% ipython --no-banner

In [1]: import numpy as np

In [2]: from numpy import linalg as LA

In [3]: np.set_printoptions(precision=3, suppress=True, linewidth=200)

In [4]: tidy = lambda a: np.round(a, 3) + 0

In [5]: data = np.load("run6.npy")

In [6]: data
Out[6]: 
array([[0.5 , 0.  , 0.  , 0.5 ],
       [0.  , 0.5 , 0.5 , 0.  ],
       [0.25, 0.25, 0.25, 0.25],
       [0.  , 0.  , 0.  , 1.  ]])

In [7]: U, sigma, Vh = LA.svd(data)

In [8]: np.argmax(sigma[:-1] / (sigma[1:] + 1e-6)) + 1
Out[8]: np.int64(3)

In [9]: tidy(sigma)
Out[9]: array([1.19 , 0.787, 0.462, 0.   ])

In [10]: Y = U[:, :3] @ np.diag(sigma[:3]) @ Vh[:3]

In [11]: tidy(Y)
Out[11]: 
array([[0.5 , 0.  , 0.  , 0.5 ],
       [0.  , 0.5 , 0.5 , 0.  ],
       [0.25, 0.25, 0.25, 0.25],
       [0.  , 0.  , 0.  , 1.  ]])

In [12]: tidy(np.abs(data - Y).max())
Out[12]: np.float64(0.0)

In [13]: tidy(LA.norm(data - Y) / LA.norm(data))
Out[13]: np.float64(0.0)

In [14]: tidy(LA.matrix_power(data, 2))
Out[14]: 
array([[0.25 , 0.   , 0.   , 0.75 ],
       [0.125, 0.375, 0.375, 0.125],
       [0.188, 0.188, 0.188, 0.438],
       [0.   , 0.   , 0.   , 1.   ]])

In [15]: data.sum(axis=1)
Out[15]: array([1., 1., 1., 1.])

In [16]: pr = np.eye(4)[1]

In [17]: for _ in range(7):
    ...:     pr = pr @ data
    ...:     print(pr.round(3))
    ...: 
[0.  0.5 0.5 0. ]
[0.125 0.375 0.375 0.125]
[0.156 0.281 0.281 0.281]
[0.148 0.211 0.211 0.43 ]
[0.127 0.158 0.158 0.557]
[0.103 0.119 0.119 0.66 ]
[0.081 0.089 0.089 0.741]

In [18]: U, sigma, Vh = LA.svd(data)

In [19]: evecs = Vh[:(sigma > 1e-8).sum()]

In [20]: rng = np.random.default_rng(167)

In [21]: x0 = data[1] + -3 * data[3] + rng.integers(2) * np.eye(4)[2]

In [22]: x0
Out[22]: array([ 0. ,  0.5,  1.5, -3. ])

In [23]: tidy(evecs.T @ evecs)
Out[23]: 
array([[1. , 0. , 0. , 0. ],
       [0. , 0.5, 0.5, 0. ],
       [0. , 0.5, 0.5, 0. ],
       [0. , 0. , 0. , 1. ]])

In [24]: tidy(np.diag(evecs.T @ evecs))
Out[24]: array([1. , 0.5, 0.5, 1. ])

In [25]: LA.matrix_rank(np.vstack([data, x0]))
Out[25]: np.int64(4)

In [26]: tidy(LA.norm(x0 - evecs.T @ evecs @ x0))
Out[26]: np.float64(0.707)

In [27]: np.allclose(evecs.T @ evecs @ x0, x0)
Out[27]: False
